% python3 -q
>>> import numpy as np
>>> import numpy.linalg as la
>>> np.set_printoptions(precision=2, suppress=True, linewidth=160)
>>> def rnd(a):
...     return np.round(a, 2) + 0
... 
>>> K = np.array([[42, -28, -7, 3, 3, -2],
...     [-28, 43, 7, -12, -7, 1],
...     [-7, 7, 29, 15, -3, 24],
...     [3, -12, 15, 44, 5, 26],
...     [3, -7, -3, 5, 24, 12],
...     [-2, 1, 24, 26, 12, 52]])
>>> K
array([[ 42, -28,  -7,   3,   3,  -2],
       [-28,  43,   7, -12,  -7,   1],
       [ -7,   7,  29,  15,  -3,  24],
       [  3, -12,  15,  44,   5,  26],
       [  3,  -7,  -3,   5,  24,  12],
       [ -2,   1,  24,  26,  12,  52]])
>>> A2 = K ** -1
Traceback (most recent call last):
  File "<python-input-6>", line 1, in <module>
    A2 = K ** -1
         ~~^^~~~
ValueError: Integers to negative integer powers are not allowed.
>>> A2 = la.invert(K)
Traceback (most recent call last):
  File "<python-input-7>", line 1, in <module>
    A2 = la.invert(K)
         ^^^^^^^^^
AttributeError: module 'numpy.linalg' has no attribute 'invert'
>>> A2 = la.inv(K)
>>> rnd(la.inv(A2))
array([[ 42., -28.,  -7.,   3.,   3.,  -2.],
       [-28.,  43.,   7., -12.,  -7.,   1.],
       [ -7.,   7.,  29.,  15.,  -3.,  24.],
       [  3., -12.,  15.,  44.,   5.,  26.],
       [  3.,  -7.,  -3.,   5.,  24.,  12.],
       [ -2.,   1.,  24.,  26.,  12.,  52.]])
>>> rnd(la.slogdet(K)[0])
np.float64(1.0)
>>> rnd(la.det(K) * la.det(A2))
np.float64(1.0)
>>> np.allclose(A2, K.T)
False
>>> rng = np.random.default_rng(1490)
>>> z = rng.permutation(6)
>>> z
array([0, 3, 5, 1, 4, 2])
>>> A2 = K[z][:, z]
>>> A2
array([[ 42,   3,  -2, -28,   3,  -7],
       [  3,  44,  26, -12,   5,  15],
       [ -2,  26,  52,   1,  12,  24],
       [-28, -12,   1,  43,  -7,   7],
       [  3,   5,  12,  -7,  24,  -3],
       [ -7,  15,  24,   7,  -3,  29]])
>>> np.trace(A2)
np.int64(234)
>>> r0 = np.array([2, 6, 8, 1, -1])
>>> X = -1 * np.eye(5) + np.outer(r0, r0)
>>> X
array([[ 3., 12., 16.,  2., -2.],
       [12., 35., 48.,  6., -6.],
       [16., 48., 63.,  8., -8.],
       [ 2.,  6.,  8.,  0., -1.],
       [-2., -6., -8., -1.,  0.]])
>>> L = la.cholesky(K)
>>> rnd(L @ L.T)
array([[ 42., -28.,  -7.,   3.,   3.,  -2.],
       [-28.,  43.,   7., -12.,  -7.,   1.],
       [ -7.,   7.,  29.,  15.,  -3.,  24.],
       [  3., -12.,  15.,  44.,   5.,  26.],
       [  3.,  -7.,  -3.,   5.,  24.,  12.],
       [ -2.,   1.,  24.,  26.,  12.,  52.]])
>>> def softmax(z):
...     e = np.exp(z - z.max(axis=-1, keepdims=True))
...     return e / e.sum(axis=-1, keepdims=True)
... 
>>> rnd(softmax(K).sum(axis=1))
array([1., 1., 1., 1., 1., 1.])
>>> rnd(softmax(K[1] + -1))
array([0., 1., 0., 0., 0., 0.])
>>> S = K @ K.T / np.sqrt(6)
>>> softmax(S)[1] @ K
array([-28.,  43.,   7., -12.,  -7.,   1.])
>>> rnd(softmax(S))
array([[1., 0., 0., 0., 0., 0.],
       [0., 1., 0., 0., 0., 0.],
       [0., 0., 0., 0., 0., 1.],
       [0., 0., 0., 1., 0., 0.],
       [0., 0., 0., 0., 0., 1.],
       [0., 0., 0., 0., 0., 1.]])
>>> la.matrix_rank(K)
np.int64(6)
>>> K.sum(axis=1)
array([ 11,   4,  65,  81,  34, 113])
>>> rnd(la.norm(K))
np.float64(123.19)
>>> np.abs(K).max()
np.int64(52)
>>> np.count_nonzero(K)
np.int64(36)
>>> vals, vecs = la.eigh(X)
>>> rnd(la.eigvalsh(X + -2 * np.eye(5)))
array([ -3.,  -3.,  -3.,  -3., 103.])
>>> (vals > 1e-8).sum(), (vals < -1e-8).sum()
(np.int64(1), np.int64(4))
>>> np.abs(vecs[:, -1]).round(6).argmax()
np.int64(2)
>>> rnd(vecs.T @ vecs)
array([[1., 0., 0., 0., 0.],
       [0., 1., 0., 0., 0.],
       [0., 0., 1., 0., 0.],
       [0., 0., 0., 1., 0.],
       [0., 0., 0., 0., 1.]])
>>> rnd(vals.sum()), np.trace(X)
(np.float64(101.0), np.float64(101.0))
>>> C = 20 * np.array([[1.2, 1.6, 0.9, 1.4, -0.5],
...     [-0.5, 0.5, -0.5, -1.2, 0.6],
...     [0.5, -0.1, 0.1, 2.2, 0.2]])
>>> z = rng.integers(0, 3, 27)
>>> F = C[z] + rng.normal(size=(27, 5))
>>> rnd(F)
array([[  9.36,  -3.62,   2.64,  44.02,   3.06],
       [-11.35,  11.23, -11.03, -21.92,  11.91],
       [-11.73,   9.66,  -8.93, -23.08,  10.75],
       [ 23.54,  32.84,  17.7 ,  27.4 , -11.54],
       [ -9.7 ,   9.  , -12.33, -25.22,  12.85],
       [ 23.14,  29.84,  19.21,  29.07, -10.04],
       [ 10.52,  -3.47,   3.09,  45.58,   5.28],
       [ 23.93,  32.97,  17.26,  27.99, -10.78],
       [  9.87,  -1.5 ,   1.33,  42.93,   3.59],
       [  8.42,  -2.  ,   1.71,  45.34,   5.  ],
       [-10.47,  10.77, -10.88, -24.37,  12.56],
       [-10.08,   7.69,  -8.84, -24.15,  11.28],
       [-10.19,   9.71, -11.55, -23.8 ,  13.93],
       [  8.07,  -1.44,   2.68,  44.81,   3.19],
       [-10.25,  11.07,  -8.47, -24.94,  11.71],
       [ -9.74,   9.58, -10.49, -25.14,  10.8 ],
       [ -9.07,  11.15, -11.53, -23.3 ,  11.22],
       [-11.2 ,   8.71,  -9.64, -24.04,  12.94],
       [ -9.31,  11.67,  -8.75, -25.39,  11.7 ],
       [  9.37,  -0.53,   1.56,  43.17,   2.77],
       [ 23.77,  30.98,  17.29,  28.11, -11.2 ],
       [ -9.13,  11.01,  -9.57, -23.29,  13.03],
       [ 23.19,  31.03,  18.37,  28.35, -10.92],
       [  8.53,  -1.18,   1.41,  43.53,   3.97],
       [ 24.31,  31.62,  18.29,  28.84, -10.12],
       [ 24.  ,  32.  ,  18.88,  28.29, -10.72],
       [ -9.77,   8.47, -11.09, -23.65,  10.74]])
>>> ang = np.radians(2)
>>> r_ = np.eye(5)
>>> r_[2, 2] = r_[4, 4] = np.cos(ang)
>>> r_[2, 4], r_[4, 2] = -np.sin(ang), np.sin(ang)
>>> rnd(r_)
array([[ 1.  ,  0.  ,  0.  ,  0.  ,  0.  ],
       [ 0.  ,  1.  ,  0.  ,  0.  ,  0.  ],
       [ 0.  ,  0.  ,  1.  ,  0.  , -0.03],
       [ 0.  ,  0.  ,  0.  ,  1.  ,  0.  ],
       [ 0.  ,  0.  ,  0.03,  0.  ,  1.  ]])
>>> A2 = F @ r_.T
>>> rnd(la.det(r_)), rnd(np.trace(r_))
(np.float64(1.0), np.float64(5.0))
>>> np.allclose(F @ F.T, A2 @ A2.T)
True
>>> rnd(np.abs(A2 - F).max(axis=0))
array([0.  , 0.  , 0.48, 0.  , 0.68])
>>> Q, r_ = la.qr(F)
>>> rnd(np.trace(Q @ Q.T))
np.float64(5.0)
>>> rnd(np.abs(np.diag(r_)))
array([76.64, 76.74, 16.66, 29.92,  6.82])
>>> rnd(r_)
array([[ -76.64,  -49.61,  -58.6 , -139.54,   40.65],
       [   0.  ,  -76.74,    3.31,   57.21,  -14.73],
       [   0.  ,    0.  ,  -16.66,   56.21,   28.43],
       [   0.  ,    0.  ,    0.  ,   29.92,    8.21],
       [   0.  ,    0.  ,    0.  ,    0.  ,   -6.82]])
>>> rnd(Q @ r_)
array([[  9.36,  -3.62,   2.64,  44.02,   3.06],
       [-11.35,  11.23, -11.03, -21.92,  11.91],
       [-11.73,   9.66,  -8.93, -23.08,  10.75],
       [ 23.54,  32.84,  17.7 ,  27.4 , -11.54],
       [ -9.7 ,   9.  , -12.33, -25.22,  12.85],
       [ 23.14,  29.84,  19.21,  29.07, -10.04],
       [ 10.52,  -3.47,   3.09,  45.58,   5.28],
       [ 23.93,  32.97,  17.26,  27.99, -10.78],
       [  9.87,  -1.5 ,   1.33,  42.93,   3.59],
       [  8.42,  -2.  ,   1.71,  45.34,   5.  ],
       [-10.47,  10.77, -10.88, -24.37,  12.56],
       [-10.08,   7.69,  -8.84, -24.15,  11.28],
       [-10.19,   9.71, -11.55, -23.8 ,  13.93],
       [  8.07,  -1.44,   2.68,  44.81,   3.19],
       [-10.25,  11.07,  -8.47, -24.94,  11.71],
       [ -9.74,   9.58, -10.49, -25.14,  10.8 ],
       [ -9.07,  11.15, -11.53, -23.3 ,  11.22],
       [-11.2 ,   8.71,  -9.64, -24.04,  12.94],
       [ -9.31,  11.67,  -8.75, -25.39,  11.7 ],
       [  9.37,  -0.53,   1.56,  43.17,   2.77],
       [ 23.77,  30.98,  17.29,  28.11, -11.2 ],
       [ -9.13,  11.01,  -9.57, -23.29,  13.03],
       [ 23.19,  31.03,  18.37,  28.35, -10.92],
       [  8.53,  -1.18,   1.41,  43.53,   3.97],
       [ 24.31,  31.62,  18.29,  28.84, -10.12],
       [ 24.  ,  32.  ,  18.88,  28.29, -10.72],
       [ -9.77,   8.47, -11.09, -23.65,  10.74]])
>>> rnd(Q.T @ Q)
array([[1., 0., 0., 0., 0.],
       [0., 1., 0., 0., 0.],
       [0., 0., 1., 0., 0.],
       [0., 0., 0., 1., 0.],
       [0., 0., 0., 0., 1.]])
>>> E = np.load("run1.npy")
>>> E
array([[ 0.,  0., -1.,  2.],
       [ 0.,  0.,  2.,  2.],
       [-1.,  2.,  0.,  0.],
       [ 2.,  2.,  0.,  0.]])
>>> vec = np.array([2, 2, 2, 3])
>>> y = E @ vec
>>> y
array([ 4., 10.,  2.,  8.])
>>> rnd(la.solve(E, y))
array([2., 2., 2., 3.])
>>> z = rng.permutation(4)
>>> z
array([2, 1, 0, 3])
>>> A2 = E[z][:, z]
>>> rnd(np.sort(np.abs(la.eigvals(A2))))
array([2., 2., 3., 3.])
>>> np.diag(A2)
array([0., 0., 0., 0.])
>>> np.allclose(A2, E)
False
>>> Q, vecs = la.qr(E[:, :3])[0], la.qr(E[:, 3:])[0]
>>> sig = la.svd(Q.T @ vecs, compute_uv=False)
>>> (sig > 0.9).sum()
np.int64(0)
>>> rnd(la.norm(Q @ Q.T - vecs @ vecs.T, 2))
np.float64(1.0)
>>> m1 = np.load("out16.npy")
>>> m1
array([[0, 0, 0, 0, 1, 0, 0, 0, 0],
       [0, 0, 0, 0, 0, 0, 1, 0, 0],
       [0, 0, 0, 0, 0, 1, 0, 0, 0],
       [0, 0, 0, 0, 0, 0, 0, 0, 1],
       [0, 0, 0, 1, 0, 0, 0, 0, 0],
       [0, 1, 0, 0, 0, 0, 0, 0, 0],
       [0, 0, 0, 0, 0, 0, 0, 1, 0],
       [0, 0, 1, 0, 0, 0, 0, 0, 0],
       [1, 0, 0, 0, 0, 0, 0, 0, 0]])
>>> ang = np.radians(36)
>>> r_ = np.eye(9)
>>> r_[5, 5] = r_[4, 4] = np.cos(ang)
>>> r_[5, 4], r_[4, 5] = -np.sin(ang), np.sin(ang)
>>> rnd(r_)
array([[ 1.  ,  0.  ,  0.  ,  0.  ,  0.  ,  0.  ,  0.  ,  0.  ,  0.  ],
       [ 0.  ,  1.  ,  0.  ,  0.  ,  0.  ,  0.  ,  0.  ,  0.  ,  0.  ],
       [ 0.  ,  0.  ,  1.  ,  0.  ,  0.  ,  0.  ,  0.  ,  0.  ,  0.  ],
       [ 0.  ,  0.  ,  0.  ,  1.  ,  0.  ,  0.  ,  0.  ,  0.  ,  0.  ],
       [ 0.  ,  0.  ,  0.  ,  0.  ,  0.81,  0.59,  0.  ,  0.  ,  0.  ],
       [ 0.  ,  0.  ,  0.  ,  0.  , -0.59,  0.81,  0.  ,  0.  ,  0.  ],
       [ 0.  ,  0.  ,  0.  ,  0.  ,  0.  ,  0.  ,  1.  ,  0.  ,  0.  ],
       [ 0.  ,  0.  ,  0.  ,  0.  ,  0.  ,  0.  ,  0.  ,  1.  ,  0.  ],
       [ 0.  ,  0.  ,  0.  ,  0.  ,  0.  ,  0.  ,  0.  ,  0.  ,  1.  ]])
>>> A2 = m1 @ r_.T
>>> np.allclose(m1 @ m1.T, A2 @ A2.T)
True
>>> rnd(np.abs(A2 - m1).max(axis=0))
array([0.  , 0.  , 0.  , 0.  , 0.59, 0.59, 0.  , 0.  , 0.  ])
>>> rnd(la.svd(m1, compute_uv=False)), rnd(la.svd(A2, compute_uv=False))
(array([1., 1., 1., 1., 1., 1., 1., 1., 1.]), array([1., 1., 1., 1., 1., 1., 1., 1., 1.]))
